In [1]: import numpy as np

In [2]: import numpy.linalg as la

In [3]: np.set_printoptions(suppress=True, linewidth=100)

In [4]: def rnd(a):
   ...:     return np.round(a, 1) + 0
   ...: 

In [5]: data = np.loadtxt("m.csv", delimiter=",")

In [6]: print(data)
[[ 0.  0.  0.  0.]
 [-2.  2. -3.  3.]
 [ 2.  0.  3. -2.]
 [-1.  1.  2.  1.]
 [ 0.  0.  0.  0.]
 [-2.  2. -3.  3.]
 [ 0.  0.  0.  0.]
 [ 2.  0.  3. -2.]
 [ 0.  2.  0.  1.]
 [-3.  1. -1.  3.]
 [-3. -1. -3.  2.]
 [ 2.  0.  3. -2.]
 [-3. -1. -3.  2.]
 [-1.  1.  2.  1.]
 [-6.  0. -4.  5.]
 [ 0.  2.  0.  1.]
 [-3.  1. -1.  3.]
 [-2.  2. -3.  3.]
 [ 0.  0.  0.  0.]
 [-3.  3. -1.  4.]
 [ 0.  0.  0.  0.]
 [-2.  2. -3.  3.]
 [ 0.  0.  0.  0.]
 [-3.  1. -1.  3.]
 [-3. -1. -3.  2.]
 [-3. -1. -3.  2.]
 [ 2.  0.  3. -2.]
 [ 2.  0.  3. -2.]
 [-1.  1.  2.  1.]
 [ 2.  0.  3. -2.]]

In [7]: # rows 0 and 4 are equal

In [8]: cen = data - data.mean(axis=0)

In [9]: U, s, Vt = la.svd(cen, full_matrices=False)

In [10]: print(np.abs(Vt[0]).argmax())
2

In [11]: print(rnd(cen.mean(axis=0)))
[0. 0. 0. 0.]

In [12]: print(rnd(s))
[19.1  6.5  4.6  0.2]

In [13]: print(rnd(np.abs(Vt[-1])))
[0.6 0.4 0.1 0.7]

In [14]: print(rnd(s ** 2 / (s ** 2).sum()))
[0.9 0.1 0.  0. ]

In [15]: print(rnd(Vt[0] * np.sign(Vt[0, np.abs(Vt[0]).argmax()])))
[ 0.6 -0.1  0.6 -0.5]

In [16]: print(rnd((s ** 2).sum() ** 2 / (s ** 4).sum()))
1.4

In [17]: P = data @ la.solve(data.T @ data, data.T)

In [18]: print(rnd(np.trace(P)))
4.0

In [19]: print(rnd(np.diag(P)))
[0.  0.2 0.1 0.2 0.  0.2 0.  0.1 0.2 0.2 0.2 0.1 0.2 0.2 0.3 0.2 0.2 0.2 0.  0.2 0.  0.2 0.  0.2
 0.2 0.2 0.1 0.1 0.2 0.1]

In [20]: print(np.allclose(P @ P, P))
True

In [21]: mat = np.load("w.npy")

In [22]: print(mat)
[[0 0 1 0 0 0 0 0 0 0 1 0]
 [0 0 0 1 0 0 1 0 0 0 0 0]
 [1 0 0 0 0 0 0 1 0 0 1 0]
 [0 1 0 0 0 0 1 0 0 0 0 0]
 [0 0 0 0 0 0 0 0 1 1 0 0]
 [0 0 0 0 0 0 0 0 1 1 0 0]
 [0 1 0 1 0 0 0 0 0 0 0 0]
 [0 0 1 0 0 0 0 0 0 0 1 1]
 [0 0 0 0 1 1 0 0 0 1 0 0]
 [0 0 0 0 1 1 0 0 1 0 0 0]
 [1 0 1 0 0 0 0 1 0 0 0 1]
 [0 0 0 0 0 0 0 1 0 0 1 0]]

In [23]: # column 5 repeats column 4

In [24]: ev, vecs = la.eigh(mat)

In [25]: print(np.abs(vecs[:, -1]).round(6).argmax())
10

In [26]: print((ev > 1e-8).sum(), (ev < -1e-8).sum())
4 7

In [27]: print(rnd(ev.sum()), np.trace(mat))
0.0 0

In [28]: print(rnd(vecs @ np.diag(ev) @ vecs.T))
[[0. 0. 1. 0. 0. 0. 0. 0. 0. 0. 1. 0.]
 [0. 0. 0. 1. 0. 0. 1. 0. 0. 0. 0. 0.]
 [1. 0. 0. 0. 0. 0. 0. 1. 0. 0. 1. 0.]
 [0. 1. 0. 0. 0. 0. 1. 0. 0. 0. 0. 0.]
 [0. 0. 0. 0. 0. 0. 0. 0. 1. 1. 0. 0.]
 [0. 0. 0. 0. 0. 0. 0. 0. 1. 1. 0. 0.]
 [0. 1. 0. 1. 0. 0. 0. 0. 0. 0. 0. 0.]
 [0. 0. 1. 0. 0. 0. 0. 0. 0. 0. 1. 1.]
 [0. 0. 0. 0. 1. 1. 0. 0. 0. 1. 0. 0.]
 [0. 0. 0. 0. 1. 1. 0. 0. 1. 0. 0. 0.]
 [1. 0. 1. 0. 0. 0. 0. 1. 0. 0. 0. 1.]
 [0. 0. 0. 0. 0. 0. 0. 1. 0. 0. 1. 0.]]
